$ ipython --no-banner

In [1]: import numpy as np

In [2]: np.set_printoptions(suppress=True, linewidth=140)

In [3]: rnd = lambda a: np.round(a, 1) + 0

In [4]: m1 = np.loadtxt("block15.csv", delimiter=",")

In [5]: rnd(m1)
Out[5]: 
array([[ 0.5, -0.1, -0.5,  0.5,  0.3,  0.5],
       [-0.1,  1. , -0.1,  0.1,  0.1,  0.1],
       [-0.5, -0.1,  0.5,  0.5,  0.3,  0.5],
       [ 0.5,  0.1,  0.5,  0.5, -0.3, -0.5],
       [ 0.3,  0.1,  0.3, -0.3,  0.8, -0.3],
       [ 0.5,  0.1,  0.5, -0.5, -0.3,  0.5]])

In [6]: x = np.array([-6, -7, 0, 1, 6, 3])

In [7]: [p for p in range(1, 25) if np.allclose(np.linalg.matrix_power(m1, p), np.eye(6))]
Out[7]: [2, 4, 6, 8, 10, 12, 14, 16, 18, 20, 22, 24]

In [8]: rnd(np.sort(np.abs(np.degrees(np.angle(np.linalg.eigvals(m1))))))
Out[8]: array([  0.,   0.,   0.,   0.,   0., 180.])

In [9]: rnd(np.linalg.det(m1))
Out[9]: np.float64(-1.0)

In [10]: rng = np.random.default_rng(7267)

In [11]: z = rng.permutation(6)

In [12]: out = m1[:, z] * rng.choice([-1, 1], 6)

In [13]: rnd(out)
Out[13]: 
array([[-0.5,  0.3,  0.5,  0.5, -0.5,  0.1],
       [-0.1,  0.1,  0.1, -0.1, -0.1, -1. ],
       [ 0.5,  0.3,  0.5, -0.5, -0.5,  0.1],
       [ 0.5, -0.3, -0.5,  0.5, -0.5, -0.1],
       [ 0.3,  0.8, -0.3,  0.3,  0.3, -0.1],
       [ 0.5, -0.3,  0.5,  0.5,  0.5, -0.1]])

In [14]: Uu, _, Vh = np.linalg.svd(m1.T @ out)

In [15]: rnd(Uu @ Vh)
Out[15]: 
array([[ 0.,  0.,  0.,  1.,  0.,  0.],
       [ 0.,  0.,  0.,  0.,  0., -1.],
       [ 1.,  0.,  0.,  0.,  0.,  0.],
       [ 0.,  0.,  0.,  0., -1.,  0.],
       [ 0.,  1.,  0.,  0.,  0.,  0.],
       [ 0.,  0.,  1.,  0.,  0.,  0.]])

In [16]: z
Out[16]: array([2, 4, 5, 0, 3, 1])

In [17]: W0 = np.load("sample13.npy")

In [18]: W0
Out[18]: 
array([[-0.5, 11.1, 19.3, -1.1, 10. ],
       [ 0. ,  9.4, 19.5, -0.8, 11.3],
       [-0.9, 11.4, 20.8,  0.5,  9.8],
       [ 0.3,  9.5, 19.5,  0.2,  9.6],
       [ 0.3,  9.5, 19. ,  0.7, 11.2],
       [-1.6,  8.9, 20.3, -1.4, 10.8],
       [-0.1, 12. , 21.4,  0.4, 10.1],
       [ 0.2,  9.9, 20.4,  0.1,  9.8],
       [-0.3,  9.6, 20.3,  0.4, 11.2],
       [-0.1,  9.9, 21. , -1.1,  9.6],
       [-1.4,  9.2, 19.3, -1.4, 11. ],
       [ 0.7, 11. , 20.6, -1.3, 10. ],
       [ 1.3,  9.5, 19.5,  0.2, 10.7],
       [-1.6,  7.9, 19.8,  0. ,  9.7],
       [ 1.4, 11.1, 19.2,  1. , 10.7],
       [ 0. ,  9.2, 18.6,  0.6,  9.6],
       [ 0.4, 10.5, 20.7,  0.2, 10.7],
       [ 0.3,  9.1, 21.2, -0.8,  9.3],
       [ 0. , 10.7, 19.9,  0.4,  8.6],
       [ 1.2, 10.3, 19. , -0.1,  9.1],
       [ 0.1,  8.8, 21. ,  0.1, 11.4],
       [-1. ,  7.1, 20.3, -1.4, 10.9],
       [ 1.6, 10.7, 20.3, -0.3, 12.1]])

In [19]: rnd(np.linalg.norm(W0, 2) / np.linalg.norm(W0))
Out[19]: np.float64(1.0)

In [20]: [round(float(x), 1) for x in np.linalg.svd(W0, compute_uv=False)[:3]]
Out[20]: [118.0, 6.0, 4.3]

In [21]: J = np.array([[1.1, 0.2, 2.7, 1.2],
    ...:     [-2.1, -0.5, -5.3, -2.2],
    ...:     [1.7, -0.9, 3.0, 2.2],
    ...:     [-1.6, 0.7, -1.4, -2.3],
    ...:     [-1.0, 0.5, 0.4, -1.3],
    ...:     [1.5, -0.8, 0.5, 1.2],
    ...:     [1.4, 0.2, 1.9, 2.4],
    ...:     [0.7, 0.5, 3.1, 0.8],
    ...:     [1.1, 0.8, 3.2, 2.3],
    ...:     [-1.5, -1.4, -2.8, -1.0]])

In [22]: J
Out[22]: 
array([[ 1.1,  0.2,  2.7,  1.2],
       [-2.1, -0.5, -5.3, -2.2],
       [ 1.7, -0.9,  3. ,  2.2],
       [-1.6,  0.7, -1.4, -2.3],
       [-1. ,  0.5,  0.4, -1.3],
       [ 1.5, -0.8,  0.5,  1.2],
       [ 1.4,  0.2,  1.9,  2.4],
       [ 0.7,  0.5,  3.1,  0.8],
       [ 1.1,  0.8,  3.2,  2.3],
       [-1.5, -1.4, -2.8, -1. ]])

In [23]: Xc = J - J.mean(axis=0)

In [24]: evecs = np.linalg.svd(Xc)[2][:1]

In [25]: out = Xc - Xc @ evecs.T @ evecs

In [26]: rnd(out.std(axis=0))
Out[26]: array([0.5, 0.7, 0.6, 0.7])

In [27]: rnd((Xc @ evecs.T).std(axis=0))
Out[27]: array([3.4])

In [28]: rnd(np.linalg.norm(out) / np.linalg.norm(Xc))
Out[28]: np.float64(0.3)

In [29]: np.linalg.norm(out, axis=1).round(6).argmax()
Out[29]: np.int64(3)
